$ python3 -q
>>> import numpy as np
>>> np.set_printoptions(suppress=True, linewidth=160)
>>> basis = np.array([[-3, -1, -1, 1, 0],
...     [2, -3, 2, -2, 1],
...     [-3, -1, 1, 2, 1],
...     [-3, 2, -3, -2, 0],
...     [0, -2, 2, -2, 2]])
>>> rng = np.random.default_rng(54574)
>>> M = (rng.random((12, 5)) < 0.25) @ basis
>>> M
array([[-6,  1, -4, -1,  0],
       [ 0, -2,  2, -2,  2],
       [ 0, -2,  2, -2,  2],
       [-3, -3,  1, -1,  2],
       [ 2, -3,  2, -2,  1],
       [-9,  0, -3,  1,  1],
       [-3,  2, -3, -2,  0],
       [ 2, -3,  2, -2,  1],
       [-3, -3,  3,  0,  3],
       [-3, -1,  1,  2,  1],
       [-3, -3,  1, -1,  2],
       [ 0,  0,  0,  0,  0]])
>>> # rows 1 and 2 are equal
>>> U, sig, VT = np.linalg.svd(M)
>>> sig.round(2)
array([13.87, 11.26,  5.02,  1.9 ,  0.09])
>>> B = U[:, :4] @ np.diag(sig[:4]) @ VT[:4]
>>> round(float(np.abs(M - B).max()), 2)
0.03
>>> np.round(np.linalg.norm(M - B) / np.linalg.norm(M), 2)
np.float64(0.01)
>>> np.linalg.matrix_rank(M, rtol=0.05)
np.int64(4)
>>> np.round(np.linalg.norm(M - B, 2), 2), round(float(sig[4]), 2)
(np.float64(0.09), 0.09)
>>> G = np.cov(M, rowvar=False)
>>> np.round(np.linalg.eigvalsh(G)[::-1], 2) + 0
array([15.89,  4.3 ,  1.22,  0.33,  0.  ])
>>> np.round(np.polyfit(M[:, 2], M[:, 1], 1), 2)
array([-0.66, -1.2 ])
>>> np.argsort(-M.std(axis=0).round(6), kind="stable")
array([0, 2, 1, 3, 4])
>>> np.round(M.std(axis=0), 2)
array([3.08, 1.71, 2.25, 1.28, 0.92])
>>> lab = rng.permutation(5)
>>> B = M[:, lab] * rng.choice([-1, 1], 5)
>>> B
array([[ 4, -6, -1,  0, -1],
       [-2,  0, -2,  2,  2],
       [-2,  0, -2,  2,  2],
       [-1, -3, -1,  2,  3],
       [-2,  2, -2,  1,  3],
       [ 3, -9,  1,  1,  0],
       [ 3, -3, -2,  0, -2],
       [-2,  2, -2,  1,  3],
       [-3, -3,  0,  3,  3],
       [-1, -3,  2,  1,  1],
       [-1, -3, -1,  2,  3],
       [ 0,  0,  0,  0,  0]])
>>> U, _, VT = np.linalg.svd(M.T @ B)
>>> lab
array([2, 0, 3, 4, 1])
>>> np.round(U @ VT, 2) + 0
array([[ 0.,  1.,  0.,  0.,  0.],
       [ 0.,  0.,  0.,  0., -1.],
       [-1.,  0.,  0.,  0.,  0.],
       [ 0.,  0.,  1.,  0.,  0.],
       [ 0.,  0.,  0.,  1.,  0.]])
>>> arr = np.loadtxt("m.csv", delimiter=",")
>>> arr
array([[ 7.,  6.,  6.,  4.,  4., -1.,  3.,  0.,  2., -6., -3.],
       [ 6., 13., -2.,  0.,  4., -3.,  0.,  5.,  1., -6., -5.],
       [ 6., -2., 19., 10., -2.,  4.,  4., -5.,  4.,  2.,  0.],
       [ 4.,  0., 10., 16.,  4.,  2., -1., -9.,  2.,  2., -1.],
       [ 4.,  4., -2.,  4., 10.,  0., -1.,  0., -1., -3., -3.],
       [-1., -3.,  4.,  2.,  0., 15., -2., -2., -7.,  6.,  1.],
       [ 3.,  0.,  4., -1., -1., -2., 11.,  5., -4., -1.,  2.],
       [ 0.,  5., -5., -9.,  0., -2.,  5., 15., -7.,  4., -2.],
       [ 2.,  1.,  4.,  2., -1., -7., -4., -7., 18.,  0.,  4.],
       [-6., -6.,  2.,  2., -3.,  6., -1.,  4.,  0., 25.,  8.],
       [-3., -5.,  0., -1., -3.,  1.,  2., -2.,  4.,  8.,  8.]])
>>> B = arr[0, 0] * arr[1:] - np.outer(arr[1:, 0], arr[0])
>>> B
array([[  0.,  55., -50., -24.,   4., -15., -18.,  35.,  -5.,  -6., -17.],
       [  0., -50.,  97.,  46., -38.,  34.,  10., -35.,  16.,  50.,  18.],
       [  0., -24.,  46.,  96.,  12.,  18., -19., -63.,   6.,  38.,   5.],
       [  0.,   4., -38.,  12.,  54.,   4., -19.,   0., -15.,   3.,  -9.],
       [  0., -15.,  34.,  18.,   4., 104., -11., -14., -47.,  36.,   4.],
       [  0., -18.,  10., -19., -19., -11.,  68.,  35., -34.,  11.,  23.],
       [  0.,  35., -35., -63.,   0., -14.,  35., 105., -49.,  28., -14.],
       [  0.,  -5.,  16.,   6., -15., -47., -34., -49., 122.,  12.,  34.],
       [  0.,  -6.,  50.,  38.,   3.,  36.,  11.,  28.,  12., 139.,  38.],
       [  0., -17.,  18.,   5.,  -9.,   4.,  23., -14.,  34.,  38.,  47.]])
>>> np.flatnonzero(~B.round(6).any(axis=1))
array([], dtype=int64)
>>> np.linalg.matrix_rank(B), np.linalg.matrix_rank(arr)
(np.int64(7), np.int64(8))
